In [1]: import numpy as np

In [2]: from numpy import linalg as LA

In [3]: np.set_printoptions(precision=3, suppress=True, linewidth=200)

In [4]: K = np.loadtxt("layer3.csv", delimiter=",")

In [5]: K
Out[5]: 
array([[  0.378,  -0.54 ,  -0.263,   3.291,  -3.497,  -3.874,  20.823,  -0.613],
       [  0.095,   0.164,  -0.153,  -3.585,   1.732,   4.042,  36.734,   0.335],
       [  0.217,  -0.322,  -0.033,  -4.011,   2.398,   4.465,  -9.469,   0.441],
       [  0.029,   0.073,  -0.164,  -6.124,  -2.376,   2.366,  34.865,   0.847],
       [ -0.613,   0.542,  -0.006,   4.506,   1.172,   1.586,  25.836,  -1.484],
       [  0.591,   0.29 ,   0.319,  -8.901,  -1.808,   2.236,  -5.43 ,   0.074],
       [  0.764,  -0.519,   0.155, -12.051,  -1.207,  -2.94 ,  -2.96 ,   1.657],
       [ -0.807,  -0.225,   0.021,  -2.342,   1.395,  -3.181,  19.755,  -1.271],
       [ -0.122,  -0.209,   0.011, -19.381,  -1.182,  -2.997,  25.781,  -0.497],
       [  0.155,   0.015,   0.135,   5.572,   2.488,  -5.355, -50.04 ,   1.064],
       [ -0.063,   0.076,  -0.017,   2.212,  -0.885,  -0.293, -12.025,  -0.42 ],
       [ -0.031,   0.024,   0.115,  -2.259,   7.18 ,   0.678, -12.843,   0.489],
       [ -0.221,   0.009,  -0.093,  -3.07 ,   2.727,   4.845, -10.515,   1.157],
       [  0.058,  -0.161,   0.068,   9.9  ,  -1.722,  -0.318,  -3.595,  -2.969],
       [ -0.189,   0.844,   0.228,   7.815,   0.884,  -0.554,  -6.506,  -1.444],
       [ -0.557,   0.585,   0.072,  14.96 ,   3.721,  -2.206, -30.644,  -1.385],
       [  0.749,  -0.008,   0.312,   3.717,   4.448,   9.393,  11.596,   1.674],
       [  1.102,  -0.213,  -0.266, -12.059,  -0.818,  -5.021,   3.556,   0.984],
       [  0.904,  -0.284,   0.207,  -8.692,  -4.44 ,  10.31 ,  42.526,  -0.183],
       [  1.035,   0.435,  -0.15 ,   6.135,   1.362,  -4.401,  20.537,   0.502],
       [ -0.064,  -0.144,  -0.091,  -5.822,  -1.02 ,   2.114, -11.22 ,  -0.483],
       [ -0.046,   0.171,  -0.11 , -35.856,  -0.023,   4.43 ,  -1.092,  -0.622],
       [  0.093,  -0.198,   0.142,   9.691,   1.297,  -3.163,  49.388,  -0.48 ],
       [  0.47 ,   0.388,  -0.065,   1.436,  -5.274,   0.313, -13.679,   1.094],
       [  0.064,  -0.584,   0.043,   2.343,  -1.832,   2.477, -14.36 ,   2.091],
       [  0.532,  -0.334,  -0.315,  -7.44 ,  -1.939,   7.66 , -15.232,   1.291],
       [ -0.54 ,  -0.089,   0.028,  -7.602,   1.043,  -2.541, -16.056,   1.317],
       [  0.883,   0.011,   0.195, -12.09 ,  -1.935,  -5.144,  -4.498,  -0.106],
       [  0.685,  -0.104,  -0.11 , -13.297,   0.201,   4.113, -45.002,   0.593]])

In [6]: lab = K[:, 4] > np.median(K[:, 4])

In [7]: u = K[lab].mean(axis=0) - K[~lab].mean(axis=0)

In [8]: np.argsort(-np.abs(u).round(6), kind="stable")
Out[8]: array([3, 4, 6, 0, 1, 5, 2, 7])

In [9]: proj = K @ LA.solve(K.T @ K, K.T)

In [10]: proj @ K[:, 2]
Out[10]: 
array([-0.263, -0.153, -0.033, -0.164, -0.006,  0.319,  0.155,  0.021,  0.011,  0.135, -0.017,  0.115, -0.093,  0.068,  0.228,  0.072,  0.312, -0.266,  0.207, -0.15 , -0.091, -0.11 ,  0.142, -0.065,
        0.043, -0.315,  0.028,  0.195, -0.11 ])

In [11]: np.round(np.trace(proj), 3)
Out[11]: np.float64(8.0)

In [12]: np.allclose(proj @ proj, proj)
Out[12]: True

In [13]: D = LA.norm(K[:, None] - K[None], axis=-1)

In [14]: D[9].round(6).argsort(kind="stable")[:4]
Out[14]: array([ 9, 28, 15, 26])

In [15]: D.mean(axis=1).argmax()
Out[15]: np.int64(9)

In [16]: D.shape
Out[16]: (29, 29)

In [17]: (D + 1e9 * np.eye(29)).round(6).argmin(axis=1)
Out[17]: array([19,  3, 12,  1, 19, 20, 27,  0,  3, 28, 24, 12,  2, 14, 13,  9,  7,  6,  3,  0,  2,  6,  1, 24, 23, 20, 20,  6,  9])

In [18]: np.flatnonzero(D[9] < D.mean() / 2)
Out[18]: array([9])

In [19]: feats = np.vander(np.arange(5) - 2, 4, increasing=True)

In [20]: feats
Out[20]: 
array([[ 1, -2,  4, -8],
       [ 1, -1,  1, -1],
       [ 1,  0,  0,  0],
       [ 1,  1,  1,  1],
       [ 1,  2,  4,  8]])

In [21]: other = np.c_[feats[:, :1] @ np.array([[2]]), np.array([2, 1, 1, 1, 1])]

In [22]: other
Out[22]: 
array([[2, 2],
       [2, 1],
       [2, 1],
       [2, 1],
       [2, 1]])

In [23]: LA.matrix_rank(other)
Out[23]: np.int64(2)

In [24]: LA.norm(feats, axis=1)
Out[24]: array([9.22, 2.  , 1.  , 2.  , 9.22])

In [25]: round(float(LA.norm(feats, 1)), 3), round(LA.norm(feats, np.inf), 3)
Out[25]: (18.0, np.float64(15.0))

In [26]: feats[2] @ feats[0]
Out[26]: np.int64(1)

In [27]: LA.norm(feats, axis=1).argmax()
Out[27]: np.int64(0)

In [28]: vec = np.array([2, -2, -2, -1])

In [29]: target = feats @ vec

In [30]: LA.lstsq(feats, target)[0]
Out[30]: array([ 2., -2., -2., -1.])

In [31]: LA.solve(feats.T @ feats, feats.T @ target)
Out[31]: array([ 2., -2., -2., -1.])

In [32]: LA.solve(feats, target)
LinAlgError: Last 2 dimensions of the array must be square


In [33]: rng = np.random.default_rng(8546)

In [34]: target = target + 0.3 * rng.normal(size=5)

In [35]: target
Out[35]: array([  6.28 ,   2.956,   2.556,  -3.133, -17.927])

In [36]: b, *_ = LA.lstsq(feats, target)

In [37]: b.round()
Out[37]: array([ 2., -2., -2., -1.])

In [38]: proj = feats @ LA.solve(feats.T @ feats, feats.T)

In [39]: np.round((np.eye(5) - proj) @ feats, 3) + 0
Out[39]: 
array([[0., 0., 0., 0.],
       [0., 0., 0., 0.],
       [0., 0., 0., 0.],
       [0., 0., 0., 0.],
       [0., 0., 0., 0.]])

In [40]: np.trace(proj)
Out[40]: np.float64(4.0)

In [41]: np.diag(proj)
Out[41]: array([0.986, 0.771, 0.486, 0.771, 0.986])

In [42]: np.round(proj @ feats[:, 2], 3) + 0
Out[42]: array([4., 1., 0., 1., 4.])

In [43]: other = np.array([[0, 0], [0, 2]])

In [44]: basis = np.kron(other, feats)

In [45]: LA.matrix_rank(basis)
Out[45]: np.int64(4)

In [46]: round(LA.norm(basis, 2), 3), np.round(LA.norm(other, 2) * LA.norm(feats, 2), 3)
Out[46]: (np.float64(23.577), np.float64(23.577))

In [47]: X = (rng.random((4, 4)) < 0.3) + np.eye(4)

In [48]: X /= X.sum(axis=1, keepdims=True)

In [49]: X
Out[49]: 
array([[0.5  , 0.5  , 0.   , 0.   ],
       [0.   , 0.333, 0.333, 0.333],
       [0.   , 0.   , 1.   , 0.   ],
       [0.   , 0.   , 0.   , 1.   ]])

In [50]: other = np.inv(X)
AttributeError: module 'numpy' has no attribute 'inv'


In [51]: other = LA.inv(X)

In [52]: (np.abs(other) > 1e-9).astype(int)
Out[52]: 
array([[1, 1, 1, 1],
       [0, 1, 1, 1],
       [0, 0, 1, 0],
       [0, 0, 0, 1]])

In [53]: round(LA.slogdet(X)[0], 3)
Out[53]: np.float64(1.0)

In [54]: other
Out[54]: 
array([[ 2., -3.,  1.,  1.],
       [ 0.,  3., -1., -1.],
       [ 0.,  0.,  1.,  0.],
       [ 0.,  0.,  0.,  1.]])

In [55]: round(LA.cond(X), 3)
Out[55]: np.float64(5.522)

In [56]: np.round(LA.inv(other), 3) + 0
Out[56]: 
array([[0.5  , 0.5  , 0.   , 0.   ],
       [0.   , 0.333, 0.333, 0.333],
       [0.   , 0.   , 1.   , 0.   ],
       [0.   , 0.   , 0.   , 1.   ]])

In [57]: np.allclose(other, X.T)
Out[57]: False

In [58]: X @ other
Out[58]: 
array([[1., 0., 0., 0.],
       [0., 1., 0., 0.],
       [0., 0., 1., 0.],
       [0., 0., 0., 1.]])

In [59]: evals, V = LA.eig(other)

In [60]: np.sort(LA.eigvals(other @ other))
Out[60]: array([1., 1., 4., 9.])

In [61]: evals
Out[61]: array([2., 3., 1., 1.])

In [62]: np.round(LA.matrix_power(X, 100), 3) + 0
Out[62]: 
array([[0. , 0. , 0.5, 0.5],
       [0. , 0. , 0.5, 0.5],
       [0. , 0. , 1. , 0. ],
       [0. , 0. , 0. , 1. ]])

In [63]: LA.matrix_power(X, 2)
Out[63]: 
array([[0.25 , 0.417, 0.167, 0.167],
       [0.   , 0.111, 0.444, 0.444],
       [0.   , 0.   , 1.   , 0.   ],
       [0.   , 0.   , 0.   , 1.   ]])

In [64]: X.sum(axis=1)
Out[64]: array([1., 1., 1., 1.])

In [65]: pr = np.eye(4)[3]

In [66]: for _ in range(5):
    ...:     pr = pr @ X
    ...:     print(pr.round(3))
    ...: 
[0. 0. 0. 1.]
[0. 0. 0. 1.]
[0. 0. 0. 1.]
[0. 0. 0. 1.]
[0. 0. 0. 1.]

In [67]: proj = np.triu(np.array([[1, 3, 0, 3], [1, 1, 0, 2], [1, 2, 0, 1], [0, 2, 3, 0]]), 1) + np.eye(4)

In [68]: other = proj @ X @ LA.inv(proj)

In [69]: np.poly(other)
Out[69]: array([ 1.   , -2.833,  2.833, -1.167,  0.167])

In [70]: proj @ X - X @ proj
Out[70]: 
array([[ 0. , -0.5,  1. ,  1.5],
       [ 0. ,  0. ,  0. ,  1. ],
       [ 0. ,  0. ,  0. ,  0. ],
       [ 0. ,  0. ,  0. ,  0. ]])

In [71]: LA.matrix_rank(other)
Out[71]: np.int64(4)

In [72]: other
Out[72]: 
array([[0.5  , 0.   , 1.   , 1.5  ],
       [0.   , 0.333, 0.333, 1.333],
       [0.   , 0.   , 1.   , 0.   ],
       [0.   , 0.   , 0.   , 1.   ]])

In [73]: other.inv()
AttributeError: 'numpy.ndarray' object has no attribute 'inv'


In [74]: np.allclose(other, other.T)
Out[74]: False

In [75]: (other + other.T) / 2
Out[75]: 
array([[0.5  , 0.   , 0.5  , 0.75 ],
       [0.   , 0.333, 0.167, 0.667],
       [0.5  , 0.167, 1.   , 0.   ],
       [0.75 , 0.667, 0.   , 1.   ]])

In [76]: (other - other.T) / 2
Out[76]: 
array([[ 0.   ,  0.   ,  0.5  ,  0.75 ],
       [ 0.   ,  0.   ,  0.167,  0.667],
       [-0.5  , -0.167,  0.   ,  0.   ],
       [-0.75 , -0.667,  0.   ,  0.   ]])

In [77]: LA.matrix_power(other, 3)
Out[77]: 
array([[0.125, 0.   , 1.75 , 2.625],
       [0.   , 0.037, 0.481, 1.926],
       [0.   , 0.   , 1.   , 0.   ],
       [0.   , 0.   , 0.   , 1.   ]])

In [78]: round(float(np.trace(other)), 3)
Out[78]: 2.833

In [79]: round(float(np.abs(LA.eigvals(other)).max()), 3)
Out[79]: 1.0

In [80]: A = np.array([[-2.0, -1.0, -2.0, -5.0],
    ...:     [-5.0, 1.0, -5.0, -1.0],
    ...:     [0.0, 0.0, 2.0, 8.0],
    ...:     [0.0, 0.0, 2.0, -5.0]])

In [81]: lab = rng.permutation(4)

In [82]: other = A[:, lab] * rng.choice([-1, 1], 4)

In [83]: other
Out[83]: 
array([[-2., -1., -2., -5.],
       [-5.,  1., -5., -1.],
       [ 2.,  0.,  0.,  8.],
       [ 2.,  0.,  0., -5.]])

In [84]: U, _, Vt = LA.svd(A.T @ other)

In [85]: np.round(LA.lstsq(A, other)[0], 3) + 0
Out[85]: 
array([[0., 0., 1., 0.],
       [0., 1., 0., 0.],
       [1., 0., 0., 0.],
       [0., 0., 0., 1.]])

In [86]: lab
Out[86]: array([2, 1, 0, 3])
